>>> import numpy as np
>>> np.set_printoptions(precision=2, suppress=True, linewidth=120)
>>> tidy = lambda a: np.round(a, 2) + 0
>>> E = np.diag(5 * np.array([5, 0, 5, 2, 2, 4, 5, 1, 3])) + np.array([[-1, -2, -1, 3, -3, 3, 2, 3, -1],
...     [2, -1, -3, -2, -1, 2, 2, 2, 0],
...     [-1, -3, 1, 1, 1, -3, -2, -1, 1],
...     [-1, 3, -1, -1, 1, 3, -3, 3, 0],
...     [2, 1, 0, 1, -2, -1, 0, -1, -3],
...     [-1, 0, -2, 2, -2, 3, 2, 3, -2],
...     [-3, 0, -2, 1, -3, -2, -3, 3, 1],
...     [-2, 0, -1, -1, 3, 2, -3, 1, -2],
...     [-2, -2, 3, -3, 0, 1, 3, -3, 2]])
>>> E
array([[24, -2, -1,  3, -3,  3,  2,  3, -1],
       [ 2, -1, -3, -2, -1,  2,  2,  2,  0],
       [-1, -3, 26,  1,  1, -3, -2, -1,  1],
       [-1,  3, -1,  9,  1,  3, -3,  3,  0],
       [ 2,  1,  0,  1,  8, -1,  0, -1, -3],
       [-1,  0, -2,  2, -2, 23,  2,  3, -2],
       [-3,  0, -2,  1, -3, -2, 22,  3,  1],
       [-2,  0, -1, -1,  3,  2, -3,  6, -2],
       [-2, -2,  3, -3,  0,  1,  3, -3, 17]])
>>> E[0] @ E[2]
np.int64(-61)
>>> tidy(np.linalg.norm(E[0], 1)), tidy(np.linalg.norm(E[0], np.inf))
(np.float64(42.0), np.float64(24.0))
>>> tidy(np.linalg.norm(E, 2))
np.float64(29.73)
>>> tidy(np.linalg.norm(E, axis=1))
array([24.94,  5.57, 26.51, 10.95,  9.  , 23.64, 22.83,  8.25, 18.28])
>>> np.linalg.cond(E) > 100
np.True_
>>> print(np.argsort(-np.linalg.norm(E, axis=0).round(6), kind="stable")[:3])
[2 0 5]
>>> q, R = np.linalg.qr(E)
>>> q.shape, R.shape
((9, 9), (9, 9))
>>> np.allclose(R.T @ R, E.T @ E)
True
>>> tidy(np.abs(np.diag(R)))
array([24.58,  4.98, 20.11,  5.32,  6.83, 17.67, 15.63,  7.04,  3.96])
>>> np.trace(q @ q.T)
np.float64(9.0)
>>> tidy(q @ R)
array([[24., -2., -1.,  3., -3.,  3.,  2.,  3., -1.],
       [ 2., -1., -3., -2., -1.,  2.,  2.,  2.,  0.],
       [-1., -3., 26.,  1.,  1., -3., -2., -1.,  1.],
       [-1.,  3., -1.,  9.,  1.,  3., -3.,  3.,  0.],
       [ 2.,  1.,  0.,  1.,  8., -1.,  0., -1., -3.],
       [-1.,  0., -2.,  2., -2., 23.,  2.,  3., -2.],
       [-3.,  0., -2.,  1., -3., -2., 22.,  3.,  1.],
       [-2.,  0., -1., -1.,  3.,  2., -3.,  6., -2.],
       [-2., -2.,  3., -3.,  0.,  1.,  3., -3., 17.]])
>>> arr = np.load("a.npy")
>>> print(arr)
[[0 1 1]
 [1 0 0]
 [1 0 0]]
>>> arr.inv()
Traceback (most recent call last):
  File "<python-input-19>", line 1, in <module>
    arr.inv()
    ^^^^^^^
AttributeError: 'numpy.ndarray' object has no attribute 'inv'
>>> np.allclose(arr @ arr.T, arr.T @ arr)
True
>>> tidy(np.sort(np.abs(np.linalg.eigvals(arr))))
array([0.  , 1.41, 1.41])
>>> np.trace(arr)
np.int64(0)
>>> (arr - arr.T) / 2
array([[0., 0., 0.],
       [0., 0., 0.],
       [0., 0., 0.]])
>>> Uu, sig, Vh = np.linalg.svd(arr, full_matrices=False)
>>> Uu.shape, sig.shape, Vh.shape
((3, 3), (3,), (3, 3))
>>> print((sig > 1e-8).sum())
2
>>> print(tidy(Uu.T @ Uu))
[[1. 0. 0.]
 [0. 1. 0.]
 [0. 0. 1.]]
>>> tidy(Vh @ Vh.T)
array([[1., 0., 0.],
       [0., 1., 0.],
       [0., 0., 1.]])
>>> np.sqrt((sig ** 2).sum()), tidy(np.linalg.norm(arr))
(np.float64(2.0), np.float64(2.0))
>>> tidy(Uu.T @ arr @ Vh.T)
array([[1.41, 0.  , 0.  ],
       [0.  , 1.41, 0.  ],
       [0.  , 0.  , 0.  ]])
>>> tidy(sig)
array([1.41, 1.41, 0.  ])
>>> print(tidy(sig / sig[0]))
[1. 1. 0.]
>>> J = np.load("case4.npy")
>>> J
array([[ 0.,  0.,  1.,  1.,  0., -2.,  0., -2.],
       [ 0.,  0.,  0.,  0.,  0.,  0.,  0.,  0.],
       [ 1.,  0.,  0.,  0.,  0.,  0.,  0.,  0.],
       [ 1.,  0.,  0.,  0.,  0.,  0.,  0.,  0.],
       [ 0.,  0.,  0.,  0.,  0.,  0.,  0.,  0.],
       [-2.,  0.,  0.,  0.,  0.,  0.,  0.,  0.],
       [ 0.,  0.,  0.,  0.,  0.,  0.,  0.,  0.],
       [-2.,  0.,  0.,  0.,  0.,  0.,  0.,  0.]])
>>> r = np.linalg.matrix_rank(J)
>>> r
np.int64(2)
>>> ns = np.linalg.svd(J)[2][r:].T
>>> [int(np.linalg.matrix_rank(np.delete(J, i, axis=0))) for i in range(8)]
[1, 2, 2, 2, 2, 2, 2, 2]
>>> ns.shape
(8, 6)
>>> print(tidy(ns @ ns.T))
[[ 0.   0.   0.   0.   0.   0.   0.   0. ]
 [ 0.   1.   0.   0.   0.   0.   0.   0. ]
 [ 0.   0.   0.9 -0.1  0.   0.2  0.   0.2]
 [ 0.   0.  -0.1  0.9  0.   0.2  0.   0.2]
 [ 0.   0.   0.   0.   1.   0.   0.   0. ]
 [ 0.   0.   0.2  0.2  0.   0.6  0.  -0.4]
 [ 0.   0.   0.   0.   0.   0.   1.   0. ]
 [ 0.   0.   0.2  0.2  0.  -0.4  0.   0.6]]
>>> print(np.allclose(J @ ns, 0))
True
>>> tidy(np.linalg.matrix_power(J, 3))
array([[  0.,   0.,  10.,  10.,   0., -20.,   0., -20.],
       [  0.,   0.,   0.,   0.,   0.,   0.,   0.,   0.],
       [ 10.,   0.,   0.,   0.,   0.,   0.,   0.,   0.],
       [ 10.,   0.,   0.,   0.,   0.,   0.,   0.,   0.],
       [  0.,   0.,   0.,   0.,   0.,   0.,   0.,   0.],
       [-20.,   0.,   0.,   0.,   0.,   0.,   0.,   0.],
       [  0.,   0.,   0.,   0.,   0.,   0.,   0.,   0.],
       [-20.,   0.,   0.,   0.,   0.,   0.,   0.,   0.]])
>>> assert J == J.T
Traceback (most recent call last):
  File "<python-input-43>", line 1, in <module>
    assert J == J.T
           ^^^^^^^^
ValueError: The truth value of an array with more than one element is ambiguous. Use a.any() or a.all()
>>> tidy(np.linalg.det(J))
np.float64(0.0)
>>> J @ J
array([[10.,  0.,  0.,  0.,  0.,  0.,  0.,  0.],
       [ 0.,  0.,  0.,  0.,  0.,  0.,  0.,  0.],
       [ 0.,  0.,  1.,  1.,  0., -2.,  0., -2.],
       [ 0.,  0.,  1.,  1.,  0., -2.,  0., -2.],
       [ 0.,  0.,  0.,  0.,  0.,  0.,  0.,  0.],
       [ 0.,  0., -2., -2.,  0.,  4.,  0.,  4.],
       [ 0.,  0.,  0.,  0.,  0.,  0.,  0.,  0.],
       [ 0.,  0., -2., -2.,  0.,  4.,  0.,  4.]])
>>> (np.linalg.matrix_power((J != 0) + (J.T != 0) + np.eye(8), 8) > 0).astype(int)
array([[1, 0, 1, 1, 0, 1, 0, 1],
       [0, 1, 0, 0, 0, 0, 0, 0],
       [1, 0, 1, 1, 0, 1, 0, 1],
       [1, 0, 1, 1, 0, 1, 0, 1],
       [0, 0, 0, 0, 1, 0, 0, 0],
       [1, 0, 1, 1, 0, 1, 0, 1],
       [0, 0, 0, 0, 0, 0, 1, 0],
       [1, 0, 1, 1, 0, 1, 0, 1]])
>>> print(tidy(np.linalg.det(J)))
0.0
>>> (J != 0).astype(int)
array([[0, 0, 1, 1, 0, 1, 0, 1],
       [0, 0, 0, 0, 0, 0, 0, 0],
       [1, 0, 0, 0, 0, 0, 0, 0],
       [1, 0, 0, 0, 0, 0, 0, 0],
       [0, 0, 0, 0, 0, 0, 0, 0],
       [1, 0, 0, 0, 0, 0, 0, 0],
       [0, 0, 0, 0, 0, 0, 0, 0],
       [1, 0, 0, 0, 0, 0, 0, 0]])
>>> feats = np.load("test5.npy")
>>> feats
array([[ 1,  3, -3,  3, -1],
       [ 3,  1, -1, -2, -1],
       [-2, -2, -1, -3, -3],
       [ 1,  3, -3,  3, -1]])
>>> np.argsort(-np.linalg.norm(feats, axis=0).round(6), kind="stable")[:3]
array([3, 1, 2])
>>> th = np.radians(72)
>>> R = np.eye(9)
>>> R[5, 5] = R[0, 0] = np.cos(th)
>>> R[5, 0], R[0, 5] = -np.sin(th), np.sin(th)
>>> tidy(R)
array([[ 0.31,  0.  ,  0.  ,  0.  ,  0.  ,  0.95,  0.  ,  0.  ,  0.  ],
       [ 0.  ,  1.  ,  0.  ,  0.  ,  0.  ,  0.  ,  0.  ,  0.  ,  0.  ],
       [ 0.  ,  0.  ,  1.  ,  0.  ,  0.  ,  0.  ,  0.  ,  0.  ,  0.  ],
       [ 0.  ,  0.  ,  0.  ,  1.  ,  0.  ,  0.  ,  0.  ,  0.  ,  0.  ],
       [ 0.  ,  0.  ,  0.  ,  0.  ,  1.  ,  0.  ,  0.  ,  0.  ,  0.  ],
       [-0.95,  0.  ,  0.  ,  0.  ,  0.  ,  0.31,  0.  ,  0.  ,  0.  ],
       [ 0.  ,  0.  ,  0.  ,  0.  ,  0.  ,  0.  ,  1.  ,  0.  ,  0.  ],
       [ 0.  ,  0.  ,  0.  ,  0.  ,  0.  ,  0.  ,  0.  ,  1.  ,  0.  ],
       [ 0.  ,  0.  ,  0.  ,  0.  ,  0.  ,  0.  ,  0.  ,  0.  ,  1.  ]])
>>> other = E @ R.T
>>> tidy(np.linalg.det(R)), tidy(np.trace(R))
(np.float64(1.0), np.float64(7.62))
>>> tidy(np.linalg.svd(E, compute_uv=False)), tidy(np.linalg.svd(other, compute_uv=False))
(array([29.73, 25.18, 23.29, 22.21, 16.87,  9.73,  8.05,  6.4 ,  0.21]), array([29.73, 25.18, 23.29, 22.21, 16.87,  9.73,  8.05,  6.4 ,  0.21]))
>>> m1 = np.array([[-2, -2, -2, -2], [-2, 2, 1, -2], [2, -6, -4, 2]])
>>> print(m1)
[[-2 -2 -2 -2]
 [-2  2  1 -2]
 [ 2 -6 -4  2]]
>>> u, v = feats[0], feats[1]
>>> u @ u
np.int64(29)
>>> pr = (u @ v) / (u @ u) * u
>>> np.outer(u, v)
array([[ 3,  1, -1, -2, -1],
       [ 9,  3, -3, -6, -3],
       [-9, -3,  3,  6,  3],
       [ 9,  3, -3, -6, -3],
       [-3, -1,  1,  2,  1]])
>>> tidy((v - pr) @ u)
np.float64(0.0)
>>> r = np.linalg.matrix_rank(m1)
>>> print(r)
2
>>> ns = np.linalg.svd(m1)[2][r:].T
>>> np.allclose(m1 @ ns, 0)
True
>>> tidy(ns @ ns.T)
array([[ 0.51,  0.06, -0.08, -0.49],
       [ 0.06,  0.35, -0.47,  0.06],
       [-0.08, -0.47,  0.63, -0.08],
       [-0.49,  0.06, -0.08,  0.51]])
>>> [int(np.linalg.matrix_rank(np.delete(m1, i, axis=0))) for i in range(3)]
[2, 2, 2]
>>> ns.shape
(4, 2)
>>> tidy(m1 @ ns)
array([[0., 0.],
       [0., 0.],
       [0., 0.]])
>>> [int(np.linalg.matrix_rank(m1[:, :j + 1])) for j in range(4)]
[1, 2, 2, 2]
>>> X = np.loadtxt("arr.csv", delimiter=",")
>>> X
array([[2., 5., 0., 0., 0., 0., 0.],
       [5., 1., 5., 0., 0., 0., 0.],
       [0., 5., 2., 5., 0., 0., 0.],
       [0., 0., 5., 2., 5., 0., 0.],
       [0., 0., 0., 5., 1., 5., 0.],
       [0., 0., 0., 0., 5., 1., 5.],
       [0., 0., 0., 0., 0., 5., 1.]])
>>> rng = np.random.default_rng(2307)
>>> labels = rng.permutation(7)
>>> labels
array([5, 1, 3, 4, 2, 0, 6])
>>> other = X[labels][:, labels]
>>> print(tidy(np.linalg.det(other)), tidy(np.linalg.det(X[labels])))
-76367.0 76367.0
>>> print(np.diag(other))
[1. 1. 2. 1. 2. 2. 1.]
>>> tidy(np.sort(np.abs(np.linalg.eigvals(other))))
array([ 1.5 ,  2.35,  5.34,  5.8 ,  7.79,  8.31, 10.78])
>>> print(other)
[[1. 0. 0. 5. 0. 0. 5.]
 [0. 1. 0. 0. 5. 5. 0.]
 [0. 0. 2. 5. 5. 0. 0.]
 [5. 0. 5. 1. 0. 0. 0.]
 [0. 5. 5. 0. 2. 0. 0.]
 [0. 5. 0. 0. 0. 2. 0.]
 [5. 0. 0. 0. 0. 0. 1.]]
>>> np.allclose(other, X)
False
